In [1]: import numpy as np

In [2]: import numpy.linalg as la

In [3]: np.set_printoptions(precision=2, suppress=True, linewidth=120, floatmode="fixed")

In [4]: X = np.loadtxt("m.csv", delimiter=",")

In [5]: print(X)
[[ 3.07  1.93  0.07  3.07  3.00  1.15  0.00  2.85  0.22  3.22]
 [ 2.11  2.89 -0.89  2.11  3.00 -0.77  0.00  4.77 -2.66  0.34]
 [ 2.19  2.81 -0.81  2.19  3.00 -0.61  0.00  4.61 -2.42  0.58]
 [ 1.95  3.05 -1.05  1.95  3.00 -1.10  0.00  5.10 -3.16 -0.16]
 [ 2.29  2.71 -0.71  2.29  3.00 -0.43  0.00  4.43 -2.14  0.86]
 [ 3.73  1.27  0.73  3.73  3.00  2.46  0.00  1.54  2.19  5.19]
 [ 4.20  0.80  1.20  4.20  3.00  3.41  0.00  0.59  3.61  6.61]
 [ 1.90  3.10 -1.10  1.90  3.00 -1.19  0.00  5.19 -3.29 -0.29]
 [ 3.08  1.92  0.08  3.08  3.00  1.17  0.00  2.83  0.25  3.25]
 [ 3.07  1.93  0.07  3.07  3.00  1.13  0.00  2.87  0.20  3.20]
 [ 3.31  1.69  0.31  3.31  3.00  1.61  0.00  2.39  0.92  3.92]
 [ 1.58  3.42 -1.42  1.58  3.00 -1.83  0.00  5.83 -4.25 -1.25]
 [ 2.36  2.64 -0.64  2.36  3.00 -0.27  0.00  4.27 -1.91  1.09]
 [ 3.60  1.40  0.60  3.60  3.00  2.20  0.00  1.80  1.81  4.81]
 [ 2.29  2.71 -0.71  2.29  3.00 -0.42  0.00  4.42 -2.14  0.86]]

In [6]: rank = la.matrix_rank(X)

In [7]: print(rank)
4

In [8]: null = la.svd(X)[2][rank:].T

In [9]: print(null.shape)
(10, 6)

In [10]: print([int(la.matrix_rank(X[:i])) for i in range(1, len(X) + 1)])
[1, 2, 2, 3, 4, 4, 4, 4, 4, 4, 4, 4, 4, 4, 4]

In [11]: print([int(la.matrix_rank(X[:, :j + 1])) for j in range(10)])
[1, 2, 2, 2, 2, 3, 3, 3, 4, 4]

In [12]: print(la.matrix_rank(X.T @ X), la.matrix_rank(X @ X.T))
4 4

In [13]: blk = np.stack([X, -1 * X, X[::-1]])

In [14]: print(la.matrix_rank(blk.reshape(3, -1)))
2

In [15]: print(la.norm(blk, axis=(1, 2)))
[31.02 31.02 31.02]

In [16]: print((blk @ X.T).shape)
(3, 15, 15)

In [17]: print(blk.shape)
(3, 15, 10)

In [18]: Uu, sv, vt = la.svd(X)

In [19]: print(sv.round(2) + 0)
[26.64 15.89  0.02  0.01  0.00  0.00  0.00  0.00  0.00  0.00]

In [20]: M2 = Uu[:, :4] @ np.diag(sv[:4]) @ vt[:4]

In [21]: print(np.round(la.norm(X - M2) / la.norm(X), 2))
0.0

In [22]: print(la.matrix_rank(X, rtol=0.05))
2

In [23]: print(M2)
[[ 3.07  1.93  0.07  3.07  3.00  1.15  0.00  2.85  0.22  3.22]
 [ 2.11  2.89 -0.89  2.11  3.00 -0.77  0.00  4.77 -2.66  0.34]
 [ 2.19  2.81 -0.81  2.19  3.00 -0.61  0.00  4.61 -2.42  0.58]
 [ 1.95  3.05 -1.05  1.95  3.00 -1.10  0.00  5.10 -3.16 -0.16]
 [ 2.29  2.71 -0.71  2.29  3.00 -0.43  0.00  4.43 -2.14  0.86]
 [ 3.73  1.27  0.73  3.73  3.00  2.46  0.00  1.54  2.19  5.19]
 [ 4.20  0.80  1.20  4.20  3.00  3.41  0.00  0.59  3.61  6.61]
 [ 1.90  3.10 -1.10  1.90  3.00 -1.19  0.00  5.19 -3.29 -0.29]
 [ 3.08  1.92  0.08  3.08  3.00  1.17  0.00  2.83  0.25  3.25]
 [ 3.07  1.93  0.07  3.07  3.00  1.13  0.00  2.87  0.20  3.20]
 [ 3.31  1.69  0.31  3.31  3.00  1.61  0.00  2.39  0.92  3.92]
 [ 1.58  3.42 -1.42  1.58  3.00 -1.83  0.00  5.83 -4.25 -1.25]
 [ 2.36  2.64 -0.64  2.36  3.00 -0.27  0.00  4.27 -1.91  1.09]
 [ 3.60  1.40  0.60  3.60  3.00  2.20  0.00  1.80  1.81  4.81]
 [ 2.29  2.71 -0.71  2.29  3.00 -0.42  0.00  4.42 -2.14  0.86]]

In [24]: print(la.matrix_rank(M2))
4

In [25]: print(round(float(np.abs(X - M2).max()), 2))
0.0

In [26]: print(np.round(la.norm(X - M2, 2), 2), np.round(sv[4], 2))
0.0 0.0

In [27]: def softmax(z):
    ...:     e = np.exp(z - z.max(axis=-1, keepdims=True))
    ...:     return e / e.sum(axis=-1, keepdims=True)
    ...: 

In [28]: print(softmax(X).sum(axis=1))
[1.00 1.00 1.00 1.00 1.00 1.00 1.00 1.00 1.00 1.00 1.00 1.00 1.00 1.00 1.00]

In [29]: print(np.round(softmax(X[2] + -3), 2) + 0)
[0.06 0.10 0.00 0.06 0.13 0.00 0.01 0.63 0.00 0.01]

In [30]: scores = X @ X.T / np.sqrt(10)

In [31]: print(softmax(scores)[2] @ X)
[ 1.75  3.25 -1.25  1.75  3.00 -1.49  0.00  5.49 -3.74 -0.74]

In [32]: print(softmax(scores).round(6).argmax(axis=1))
[ 6 11 11 11 11  6  6 11  6  6  6 11 11  6 11]

In [33]: M2 = X / np.sqrt((X ** 2).mean(axis=1, keepdims=True))

In [34]: print(la.norm(M2, axis=1))
[3.16 3.16 3.16 3.16 3.16 3.16 3.16 3.16 3.16 3.16 3.16 3.16 3.16 3.16 3.16]

In [35]: rng = np.random.default_rng(8)

In [36]: W0 = np.eye(13, dtype=int)[rng.permutation(13)]

In [37]: print(W0)
[[0 0 0 0 0 0 0 0 0 0 1 0 0]
 [1 0 0 0 0 0 0 0 0 0 0 0 0]
 [0 0 0 1 0 0 0 0 0 0 0 0 0]
 [0 0 0 0 0 0 0 1 0 0 0 0 0]
 [0 0 0 0 0 0 0 0 1 0 0 0 0]
 [0 1 0 0 0 0 0 0 0 0 0 0 0]
 [0 0 0 0 0 0 0 0 0 0 0 1 0]
 [0 0 0 0 0 0 1 0 0 0 0 0 0]
 [0 0 0 0 0 0 0 0 0 0 0 0 1]
 [0 0 0 0 0 1 0 0 0 0 0 0 0]
 [0 0 0 0 0 0 0 0 0 1 0 0 0]
 [0 0 1 0 0 0 0 0 0 0 0 0 0]
 [0 0 0 0 1 0 0 0 0 0 0 0 0]]

In [38]: # columns are unit length and at right angles

In [39]: print(np.round(la.norm(W0) ** 2 / la.norm(W0, 2) ** 2, 2))
13.0

In [40]: print(round(la.norm(W0, "nuc"), 2))
13.0

In [41]: print(np.round(la.norm(W0, 2), 2))
1.0

In [42]: la.norm(W0, axis=2)
AxisError: axis 2 is out of bounds for array of dimension 2
